% python3 -q
>>> import numpy as np
>>> import numpy.linalg as la
>>> np.set_printoptions(precision=4, suppress=True, linewidth=200)
>>> def rnd(a):
...     return np.round(a, 4) + 0
... 
>>> E = np.loadtxt("x.csv", delimiter=",")
>>> print(E)
[[ 0.9976  0.9051 -0.1781]
 [-0.8511 -0.1974  0.2165]
 [ 0.1877 -0.1974 -0.1293]
 [-0.9876 -0.1489  0.5005]
 [-1.     -0.7616  0.7114]
 [ 0.7259  0.0997 -0.1781]
 [-0.8591 -0.5005  0.0798]
 [ 0.5784 -0.7616 -0.5227]
 [ 0.7531  0.664   0.0997]
 [-0.8565  0.9051  0.7352]
 [-0.9827 -0.0997  0.4854]
 [ 0.9138  0.1974 -0.2821]
 [-0.9999 -0.2449  0.7932]
 [ 0.7163  0.9468  0.493 ]
 [ 0.1096  0.664   0.3004]
 [ 1.      0.664  -0.7699]
 [ 0.9869  0.8483 -0.0798]
 [ 0.9931  0.1489 -0.5511]]
>>> out = np.c_[E[:, :1] @ np.array([[2]]), np.array([-5, 4, -5, 5, 5, 2, -2, -1, 3, 1, 2, -3, 4, 3, -2, -1, 1, -2])]
>>> print(out)
[[ 1.9952 -5.    ]
 [-1.7022  4.    ]
 [ 0.3754 -5.    ]
 [-1.9752  5.    ]
 [-2.      5.    ]
 [ 1.4518  2.    ]
 [-1.7182 -2.    ]
 [ 1.1568 -1.    ]
 [ 1.5062  3.    ]
 [-1.713   1.    ]
 [-1.9654  2.    ]
 [ 1.8276 -3.    ]
 [-1.9998  4.    ]
 [ 1.4326  3.    ]
 [ 0.2192 -2.    ]
 [ 2.     -1.    ]
 [ 1.9738  1.    ]
 [ 1.9862 -2.    ]]
>>> print(rnd(la.lstsq(E, out[:, 0])[0]))
[2. 0. 0.]
>>> print(rnd(la.norm(la.qr(E)[0].T @ out, axis=0) ** 2 / ((out ** 2).sum(axis=0) + 1e-12)))
[1.     0.4385]
>>> print(rnd(la.norm(out - E @ la.lstsq(E, out)[0], axis=0)))
[ 0.     10.1372]
>>> print(la.matrix_rank(out))
2
>>> P = out @ la.solve(out.T @ out, out.T)
>>> print(np.allclose(P @ P, P))
True
>>> cen = E - E.mean(axis=0)
>>> left, sig, vt = la.svd(cen, full_matrices=False)
>>> print(rnd(vt[0] * np.sign(vt[0, np.abs(vt[0]).argmax()])))
[ 0.864   0.3521 -0.3598]
>>> print(np.searchsorted(np.cumsum(sig ** 2) / (sig ** 2).sum(), 0.9) + 1)
2
>>> print(rnd(np.abs(vt[-1])))
[0.4819 0.3715 0.7936]
>>> feats = np.loadtxt("mat.csv", delimiter=",")
>>> print(rnd(feats))
[[ 0.4475 -0.4521 -0.3516 -0.4521 -0.2511 -0.4521]
 [-0.4521  0.6301 -0.2877 -0.3699 -0.2055 -0.3699]
 [-0.3516 -0.2877  0.7763 -0.2877 -0.1598 -0.2877]
 [-0.4521 -0.3699 -0.2877  0.6301 -0.2055 -0.3699]
 [-0.2511 -0.2055 -0.1598 -0.2055  0.8858 -0.2055]
 [-0.4521 -0.3699 -0.2877 -0.3699 -0.2055  0.6301]]
>>> out = np.array([[1, 5, 5],
...     [-3, 4, 0],
...     [-5, -4, 0],
...     [5, 2, 5],
...     [3, 1, -4],
...     [5, 0, -1]])
>>> print(la.matrix_rank(feats @ out))
3
>>> print(np.vstack([feats, out.T]).shape)
(9, 6)
>>> print(la.matrix_rank(np.vstack([feats, out.T])))
6
>>> print(rnd(np.einsum("ij,ij->i", feats, feats)))
[1. 1. 1. 1. 1. 1.]
